$ python3 -q
>>> import numpy as np
>>> np.set_printoptions(precision=2, suppress=True, linewidth=100, legacy="1.25")
>>> def tidy(a):
...     return np.round(a, 2) + 0
... 
>>> Y = np.array([[1, 1], [1, -1]])
>>> rng = np.random.default_rng(704)
>>> M = np.kron(Y, np.kron(Y, Y))[rng.permutation(8)][:6]
>>> M
array([[ 1, -1,  1, -1,  1, -1,  1, -1],
       [ 1,  1, -1, -1, -1, -1,  1,  1],
       [ 1, -1,  1, -1, -1,  1, -1,  1],
       [ 1, -1, -1,  1, -1,  1,  1, -1],
       [ 1,  1,  1,  1, -1, -1, -1, -1],
       [ 1, -1, -1,  1,  1, -1, -1,  1]])
>>> Y = np.array([[-1, 1],
...     [0, -3],
...     [-1, -2],
...     [-1, 3],
...     [0, 1],
...     [1, 0],
...     [-1, 2],
...     [0, -1]])
>>> np.einsum("ij->j", M)
array([ 6, -2,  0,  0, -2, -2,  0,  0])
>>> np.einsum("ij,ij->i", M, M)
array([8, 8, 8, 8, 8, 8])
>>> np.einsum("ik,kj->ji", M, Y)
array([[-3, -1,  1, -1, -3, -1],
       [ 3, -3, -5, 11, -3,  7]])
>>> print(np.einsum("ik,kj->ij", M, Y))
[[-3  3]
 [-1 -3]
 [ 1 -5]
 [-1 11]
 [-3 -3]
 [-1  7]]
>>> Y.T @ M.T
array([[-3, -1,  1, -1, -3, -1],
       [ 3, -3, -5, 11, -3,  7]])
>>> np.linalg.matrix_rank(np.vstack([M, Y.T]))
8
>>> M.ravel(order="F")
array([ 1,  1,  1,  1,  1,  1, -1,  1, -1, -1,  1, -1,  1, -1,  1, -1,  1, -1, -1, -1, -1,  1,  1,
        1,  1, -1, -1, -1, -1,  1, -1, -1,  1,  1, -1, -1,  1,  1, -1,  1, -1, -1, -1,  1,  1, -1,
       -1,  1])
>>> t3 = M.reshape(6, 2, -1)
>>> t3.transpose(1, 0, 2)
array([[[ 1, -1,  1, -1],
        [ 1,  1, -1, -1],
        [ 1, -1,  1, -1],
        [ 1, -1, -1,  1],
        [ 1,  1,  1,  1],
        [ 1, -1, -1,  1]],

       [[ 1, -1,  1, -1],
        [-1, -1,  1,  1],
        [-1,  1, -1,  1],
        [-1,  1,  1, -1],
        [-1, -1, -1, -1],
        [ 1, -1, -1,  1]]])
>>> np.swapaxes(t3, 1, 2)[3]
array([[ 1, -1],
       [-1,  1],
       [-1,  1],
       [ 1, -1]])
>>> t3[:, 0]
array([[ 1, -1,  1, -1],
       [ 1,  1, -1, -1],
       [ 1, -1,  1, -1],
       [ 1, -1, -1,  1],
       [ 1,  1,  1,  1],
       [ 1, -1, -1,  1]])
>>> print(t3.shape)
(6, 2, 4)
>>> def softmax(z):
...     e = np.exp(z - z.max(axis=-1, keepdims=True))
...     return e / e.sum(axis=-1, keepdims=True)
... 
>>> tidy(softmax(M).sum(axis=1))
array([1., 1., 1., 1., 1., 1.])
>>> tidy(softmax(M[2] + 5))
array([0.22, 0.03, 0.22, 0.03, 0.03, 0.22, 0.03, 0.22])
>>> att = M @ M.T / np.sqrt(8)
>>> tidy(softmax(att)[2] @ M)
array([ 1.  , -0.82,  0.73, -0.73, -0.82,  0.64, -0.73,  0.73])
>>> Y = M + rng.integers(-2, 3, (6, 1)) @ rng.integers(-2, 3, (1, 8))
>>> print(Y)
[[ 2 -3 -1 -1  1  1  3 -3]
 [ 1  1 -1 -1 -1 -1  1  1]
 [ 3 -5 -3 -1 -1  5  3 -3]
 [ 1 -1 -1  1 -1  1  1 -1]
 [-1  5  5  1 -1 -5 -5  3]
 [-1  3  3  1  1 -5 -5  5]]
>>> print(tidy(np.linalg.svd(Y - M, compute_uv=False)))
[16.52  0.    0.    0.    0.    0.  ]
>>> Y - M
array([[ 1, -2, -2,  0,  0,  2,  2, -2],
       [ 0,  0,  0,  0,  0,  0,  0,  0],
       [ 2, -4, -4,  0,  0,  4,  4, -4],
       [ 0,  0,  0,  0,  0,  0,  0,  0],
       [-2,  4,  4,  0,  0, -4, -4,  4],
       [-2,  4,  4,  0,  0, -4, -4,  4]])
>>> m1 = np.load("mat.npy")
>>> m1
array([[ -5.72,   9.44,  -6.41],
       [ -6.13,  11.14,  -5.76],
       [ -5.75,  10.11,  -5.6 ],
       [ 18.96,  12.64,  15.36],
       [ 17.58,  11.34,  13.62],
       [ 17.94,  12.07,  14.04],
       [-18.68,  -7.67,  19.14],
       [-18.59,  -8.92,  17.01],
       [ 18.69,  11.85,  14.66],
       [ -5.43,  10.45,  -5.18],
       [-20.43,  -8.9 ,  15.73],
       [ 17.83,  11.84,  13.11],
       [ 18.02,  11.69,  13.43],
       [ 17.89,  13.64,  14.15],
       [ -5.69,  10.11,  -5.83],
       [ -6.04,   9.1 ,  -5.47],
       [ 17.63,  11.49,  13.22],
       [-17.88,  -8.29,  17.46],
       [ -6.52,   8.35,  -5.98],
       [ 16.45,  11.2 ,  14.79],
       [ -7.17,  10.92,  -5.27],
       [ -5.65,   9.01,  -4.18],
       [-18.  ,  -7.54,  18.26],
       [ -6.91,   9.18,  -5.21],
       [ -5.27,  10.18,  -5.23],
       [ 18.94,  12.04,  14.11]])
>>> Y = np.c_[m1[:, :1] @ np.array([[0]]), np.array([3, -1, -3, -3, -2, 3, 3, -2, -1, 1, 1, -3, 3, 0, -3, -3, 0, 2, -1, 1, 1, -1, -1, 3, 1, -3])]
>>> Y
array([[ 0.,  3.],
       [ 0., -1.],
       [ 0., -3.],
       [ 0., -3.],
       [ 0., -2.],
       [ 0.,  3.],
       [ 0.,  3.],
       [ 0., -2.],
       [ 0., -1.],
       [ 0.,  1.],
       [ 0.,  1.],
       [ 0., -3.],
       [ 0.,  3.],
       [ 0.,  0.],
       [ 0., -3.],
       [ 0., -3.],
       [ 0.,  0.],
       [ 0.,  2.],
       [ 0., -1.],
       [ 0.,  1.],
       [ 0.,  1.],
       [ 0., -1.],
       [ 0., -1.],
       [ 0.,  3.],
       [ 0.,  1.],
       [ 0., -3.]])
>>> tidy(np.linalg.norm(Y - m1 @ np.linalg.lstsq(m1, Y)[0], axis=0))
array([ 0.  , 10.75])
>>> t3 = np.stack([m1, 2 * m1, m1[::-1]])
>>> np.linalg.matrix_rank(t3)
array([3, 3, 3])
>>> print(tidy(np.einsum("bij,cij->bc", t3, t3)))
[[12103.66 24207.33   311.54]
 [24207.33 48414.65   623.07]
 [  311.54   623.07 12103.66]]
>>> Uu, sig, vt = np.linalg.svd(m1, full_matrices=False)
>>> (sig > 1e-8).sum()
3
>>> tidy(vt @ vt.T)
array([[1., 0., 0.],
       [0., 1., 0.],
       [0., 0., 1.]])
>>> Uu.shape, sig.shape, vt.shape
((26, 3), (3,), (3, 3))
>>> tidy(np.abs(vt[0]))
array([0.82, 0.46, 0.35])
>>> tidy(sig)
array([84.99, 58.45, 38.27])
>>> np.abs(Uu[:, 0]).round(6).argmax()
3
>>> print(np.allclose(Uu * sig @ vt, m1))
True
>>> lab = m1[:, 1] > np.median(m1[:, 1])
>>> f = m1[lab].mean(axis=0) - m1[~lab].mean(axis=0)
>>> lab.astype(int)
array([0, 1, 0, 1, 1, 1, 0, 0, 1, 1, 0, 1, 1, 1, 0, 0, 1, 0, 0, 1, 1, 0, 0, 0, 0, 1])
>>> ((m1 - m1.mean(axis=0)) @ f > 0).astype(int)
array([0, 0, 0, 1, 1, 1, 0, 0, 1, 0, 0, 1, 1, 1, 0, 0, 1, 0, 0, 1, 0, 0, 0, 0, 0, 1])
>>> Ac = m1 - m1.mean(axis=0)
>>> Uu, sig, vt = np.linalg.svd(Ac, full_matrices=False)
>>> print(tidy((sig ** 2).sum() ** 2 / (sig ** 4).sum()))
1.8
>>> A = np.array([[0.62, -1.22, -2.61, 1.76, 6.34, 0.81],
...     [0.97, 1.92, -4.73, 2.69, 4.71, 1.06],
...     [-0.64, 1.44, 2.97, -1.7, -6.76, -0.87],
...     [-0.14, -1.54, 0.71, -0.44, 1.02, -0.07]])
>>> A
array([[ 0.62, -1.22, -2.61,  1.76,  6.34,  0.81],
       [ 0.97,  1.92, -4.73,  2.69,  4.71,  1.06],
       [-0.64,  1.44,  2.97, -1.7 , -6.76, -0.87],
       [-0.14, -1.54,  0.71, -0.44,  1.02, -0.07]])
>>> Uu, sig, vt = np.linalg.svd(A)
>>> vecs = vt[:(sig > 1e-8).sum()]
>>> x = A[0] + 4 * A[2] + rng.integers(2) * np.eye(6)[3]
>>> tidy(x)
array([ -1.94,   4.54,   9.27,  -5.04, -20.7 ,  -2.67])
>>> np.allclose(vecs.T @ vecs @ x, x)
True
>>> tidy(np.diag(vecs.T @ vecs))
array([0.02, 0.67, 0.93, 0.52, 0.83, 0.02])
>>> F = np.load("test13.npy")
>>> F
array([[0, 1, 1, 1, 1],
       [1, 0, 1, 1, 1],
       [1, 1, 0, 1, 1],
       [1, 1, 1, 0, 0],
       [1, 1, 1, 0, 0]])
>>> # column 4 repeats column 3
>>> np.trace(F)
0
>>> np.allclose(F @ F.T, F.T @ F)
True
>>> (F + F.T) / 2
array([[0., 1., 1., 1., 1.],
       [1., 0., 1., 1., 1.],
       [1., 1., 0., 1., 1.],
       [1., 1., 1., 0., 0.],
       [1., 1., 1., 0., 0.]])
>>> print(tidy(np.sort(np.abs(np.linalg.eigvals(F)))))
[0.   1.   1.   1.65 3.65]
>>> W2 = m1[[4, 20]].astype(float)
>>> for _ in range(3):
...     lab = np.linalg.norm(m1[:, None] - W2, axis=-1).argmin(axis=1)
...     W2 = np.array([m1[lab == j].mean(axis=0) for j in range(2)])
... 
>>> print(lab)
[1 1 1 0 0 0 1 1 0 1 1 0 0 0 1 1 0 1 1 0 1 1 1 1 1 0]
>>> print(np.bincount(lab))
[10 16]
>>> tidy(W2)
array([[17.99, 11.98, 14.05],
       [-9.99,  4.17,  1.72]])
>>> feats = np.load("run13.npy")
>>> feats
array([[ 0, -1,  0, -1],
       [ 0, -2,  0, -2],
       [ 0, -1,  0, -1],
       [ 0, -2,  0, -2]])
>>> Uu, sig, vt = np.linalg.svd(feats)
>>> print(np.argmax(sig[:-1] / (sig[1:] + 1e-6)) + 1)
1
>>> tidy(sig)
array([4.47, 0.  , 0.  , 0.  ])
>>> Y = Uu[:, :1] @ np.diag(sig[:1]) @ vt[:1]
>>> np.linalg.matrix_rank(feats, rtol=0.05)
1
>>> tidy(np.abs(feats - Y).max())
0.0
>>> tidy(np.linalg.norm(feats - Y, 2)), tidy(sig[1])
(0.0, 0.0)
>>> K = np.load("sample8.npy")
>>> K
array([[ 1,  0,  1],
       [ 2, -2, -1],
       [-2, -1,  0],
       [ 1,  0, -1],
       [ 0,  0, -1],
       [-2,  0,  1],
       [ 0,  0,  2]])
>>> Y = np.c_[K[:, :1] @ np.array([[9]]), np.array([5, 9, 9, 4, 4, 5, 3])]
>>> print(Y)
[[  9   5]
 [ 18   9]
 [-18   9]
 [  9   4]
 [  0   4]
 [-18   5]
 [  0   3]]
>>> np.linalg.matrix_rank(np.c_[K, Y])
4
>>> tidy(np.linalg.norm(np.linalg.qr(K)[0].T @ Y, axis=0) ** 2 / ((Y ** 2).sum(axis=0) + 1e-12))
array([1.  , 0.64])
>>> print(tidy(np.linalg.norm(Y - K @ np.linalg.lstsq(K, Y)[0], axis=0)))
[0.  9.5]
>>> print(np.linalg.matrix_rank(Y))
2
>>> f = np.array([1, -3, -3])
>>> print(np.polyval(f, K[0]))
[-5 -3 -5]
>>> np.convolve(K[0], f)
array([ 1, -3, -2, -3, -3])
>>> gram = K.T @ K
>>> tidy(np.linalg.eigvalsh(gram)[::-1])
array([16.84,  7.  ,  4.16])
>>> gram
array([[14, -2, -4],
       [-2,  5,  2],
       [-4,  2,  9]])
>>> np.trace(gram), (K ** 2).sum()
(28, 28)
>>> print(np.diag(gram))
[14  5  9]
>>> np.allclose(gram, gram.T)
True
>>> arr = np.loadtxt("m.csv", delimiter=",")
>>> arr
array([[ 0.56, -3.19, -0.66],
       [ 1.06, -3.04, -1.33],
       [ 1.14, -3.1 , -1.17],
       [ 1.48, -3.35, -0.75],
       [ 0.84, -2.79, -0.83],
       [ 1.02, -3.16, -0.95],
       [ 0.94, -3.1 , -0.92],
       [ 0.81, -3.1 , -0.95],
       [ 0.96, -2.68, -1.18],
       [ 1.1 , -2.53, -0.93],
       [-0.57, -0.01,  0.26],
       [-0.8 , -0.25, -0.1 ],
       [-1.24, -0.25,  0.35],
       [-0.91,  0.16,  0.15],
       [-0.98,  0.1 , -0.15],
       [-1.38,  0.43,  0.08],
       [-0.86,  0.17, -0.21],
       [-1.29,  0.08, -0.11],
       [-1.11, -0.25,  0.16],
       [-1.15,  0.34, -0.28],
       [-2.31,  2.61,  0.74],
       [-2.14,  3.53,  1.14],
       [-2.04,  3.39,  1.04],
       [-1.89,  2.8 ,  1.12],
       [-2.09,  3.13,  0.73],
       [-1.87,  2.35,  1.16],
       [-2.13,  2.64,  0.77],
       [-1.76,  2.99,  0.86],
       [-1.88,  2.96,  1.57],
       [-2.39,  3.58,  1.11]])
>>> Ac = arr - arr.mean(axis=0)
>>> vecs = np.linalg.svd(Ac)[2][:1]
>>> Y = Ac - Ac @ vecs.T @ vecs
>>> tidy(Y.std(axis=0))
array([0.26, 0.14, 0.23])
>>> tidy(np.cov(Ac @ vecs.T, rowvar=False))
8.59
>>> tidy(np.linalg.norm(Y) / np.linalg.norm(Ac))
0.13
>>> lab = arr[:, 1] > np.median(arr[:, 1])
>>> f = arr[lab].mean(axis=0) - arr[~lab].mean(axis=0)
>>> ((arr - arr.mean(axis=0)) @ f > 0).astype(int)
array([0, 0, 0, 0, 0, 0, 0, 0, 0, 0, 0, 0, 1, 1, 1, 1, 1, 1, 0, 1, 1, 1, 1, 1, 1, 1, 1, 1, 1, 1])
>>> print(np.argsort(-np.abs(f).round(6), kind="stable"))
[1 0 2]
>>> Ac = arr - arr.mean(axis=0)
>>> Uu, sig, vt = np.linalg.svd(Ac, full_matrices=False)
>>> print(tidy(Ac.mean(axis=0)))
[0. 0. 0.]
>>> np.searchsorted(np.cumsum(sig ** 2) / (sig ** 2).sum(), 0.9) + 1
1
>>> tidy(sig)
array([15.79,  1.59,  1.28])
>>> print(np.abs(Uu[:, 0]).argmax())
29
>>> tidy((sig ** 2).sum() ** 2 / (sig ** 4).sum())
1.03
>>> J = np.array([[1.83, 0.0, -9.83],
...     [3.13, 0.0, 9.5],
...     [-9.96, 0.0, -0.85],
...     [5.7, 0.0, 8.21],
...     [-7.58, 0.0, 6.52],
...     [3.52, 0.0, 9.36],
...     [-6.99, 0.0, -7.15],
...     [-1.09, 0.0, -9.94],
...     [3.1, 0.0, 9.51],
...     [0.22, 0.0, 10.0],
...     [8.86, 0.0, 4.63],
...     [3.84, 0.0, -9.24],
...     [7.75, 0.0, -6.32],
...     [4.69, 0.0, 8.83],
...     [9.65, 0.0, 2.63],
...     [-8.95, 0.0, -4.45]])
>>> J
array([[ 1.83,  0.  , -9.83],
       [ 3.13,  0.  ,  9.5 ],
       [-9.96,  0.  , -0.85],
       [ 5.7 ,  0.  ,  8.21],
       [-7.58,  0.  ,  6.52],
       [ 3.52,  0.  ,  9.36],
       [-6.99,  0.  , -7.15],
       [-1.09,  0.  , -9.94],
       [ 3.1 ,  0.  ,  9.51],
       [ 0.22,  0.  , 10.  ],
       [ 8.86,  0.  ,  4.63],
       [ 3.84,  0.  , -9.24],
       [ 7.75,  0.  , -6.32],
       [ 4.69,  0.  ,  8.83],
       [ 9.65,  0.  ,  2.63],
       [-8.95,  0.  , -4.45]])
>>> np.linalg.lstsq(J[:-1].T, J[-1])[2]
2
>>> np.unique(J.round(6), axis=0).shape
(16, 3)
>>> print(np.allclose(J[:-1].T @ np.linalg.lstsq(J[:-1].T, J[-1])[0], J[-1]))
True
>>> rank = np.linalg.matrix_rank(J)
>>> rank
2
>>> null = np.linalg.svd(J)[2][rank:].T
>>> print([int(np.linalg.matrix_rank(J[:, :j + 1])) for j in range(3)])
[1, 1, 2]
>>> J @ null
array([[0.],
       [0.],
       [0.],
       [0.],
       [0.],
       [0.],
       [0.],
       [0.],
       [0.],
       [0.],
       [0.],
       [0.],
       [0.],
       [0.],
       [0.],
       [0.]])
>>> np.linalg.matrix_rank(J.T @ J), np.linalg.matrix_rank(J @ J.T)
(2, 2)
